% python3 -q
>>> import numpy as np
>>> np.set_printoptions(precision=1, suppress=True, linewidth=200, floatmode="fixed")
>>> def rnd(a):
...     return np.round(a, 1) + 0
... 
>>> M2 = np.array([[1]])
>>> W2 = np.array([[4]])
>>> m1 = np.block([[M2, np.zeros((1, 1))], [np.zeros((1, 1)), W2]])
>>> print(m1)
[[1.0 0.0]
 [0.0 4.0]]
>>> # triangular
>>> w, V = np.linalg.eigh(m1)
>>> vec = np.array([3, 3])
>>> print(V * np.maximum(w, 0) @ V.T)
[[1.0 0.0]
 [0.0 4.0]]
>>> print(V * np.sqrt(w) @ V.T)
[[1.0 0.0]
 [0.0 2.0]]
>>> print(vec @ m1 @ vec)
45.0
>>> print(np.abs(m1).sum(axis=1).max(), np.abs(w).max())
4.0 4.0
>>> Lm = np.linalg.cholesky(m1)
>>> print(np.prod(np.diag(Lm)) ** 2, rnd(np.linalg.det(m1)))
4.0 4.0
>>> print(Lm)
[[1.0 0.0]
 [0.0 2.0]]
>>> print(np.linalg.eigvalsh(m1).min() > 0)
True
>>> print(m1 / np.sqrt(np.outer(np.diag(m1), np.diag(m1))))
[[1.0 0.0]
 [0.0 1.0]]
>>> O, V = np.linalg.qr(Lm[:, :1])[0], np.linalg.qr(Lm[:, 1:])[0]
>>> sig = np.linalg.svd(O.T @ V, compute_uv=False)
>>> print(sig)
[0.0]
>>> mat = np.load("dump.npy")
>>> print(rnd(mat))
[[-0.5  0.3  0.2 -0.8]
 [-0.8 -0.3 -0.1  0.4]
 [-0.1  0.4 -0.9 -0.1]
 [-0.1  0.8  0.3  0.5]]
>>> # columns are unit length and at right angles
>>> vec = np.array([0, 3, 1, 0])
>>> rhs = mat @ vec
>>> coef, lr = np.zeros(4), 1 / np.linalg.norm(mat, 2) ** 2
>>> for i in range(40):
...     coef -= lr * mat.T @ (mat @ coef - rhs)
...     if i % 10 == 0: print(i, round(np.linalg.norm(mat @ coef - rhs), 1))
... 
0 0.0
10 0.0
20 0.0
30 0.0
>>> print(rnd(coef))
[0.0 3.0 1.0 0.0]
>>> print(np.allclose(mat @ mat.T, mat.T @ mat))
True
>>> print(rnd((mat + mat.T) / 2))
[[-0.5 -0.3  0.1 -0.4]
 [-0.3 -0.3  0.2  0.6]
 [ 0.1  0.2 -0.9  0.1]
 [-0.4  0.6  0.1  0.5]]
>>> M2 = mat / np.linalg.norm(mat, axis=1, keepdims=True)
>>> C2 = M2 @ M2.T
>>> print(np.argwhere(np.triu(np.abs(C2) > 0.95, 1)))
[]
>>> print(rnd(np.linalg.norm(M2, axis=1)))
[1.0 1.0 1.0 1.0]
>>> print(rnd(C2))
[[1.0 0.0 0.0 0.0]
 [0.0 1.0 0.0 0.0]
 [0.0 0.0 1.0 0.0]
 [0.0 0.0 0.0 1.0]]
>>> print(np.degrees(np.arccos(np.clip(C2[2, 1], -1, 1))))
90.0
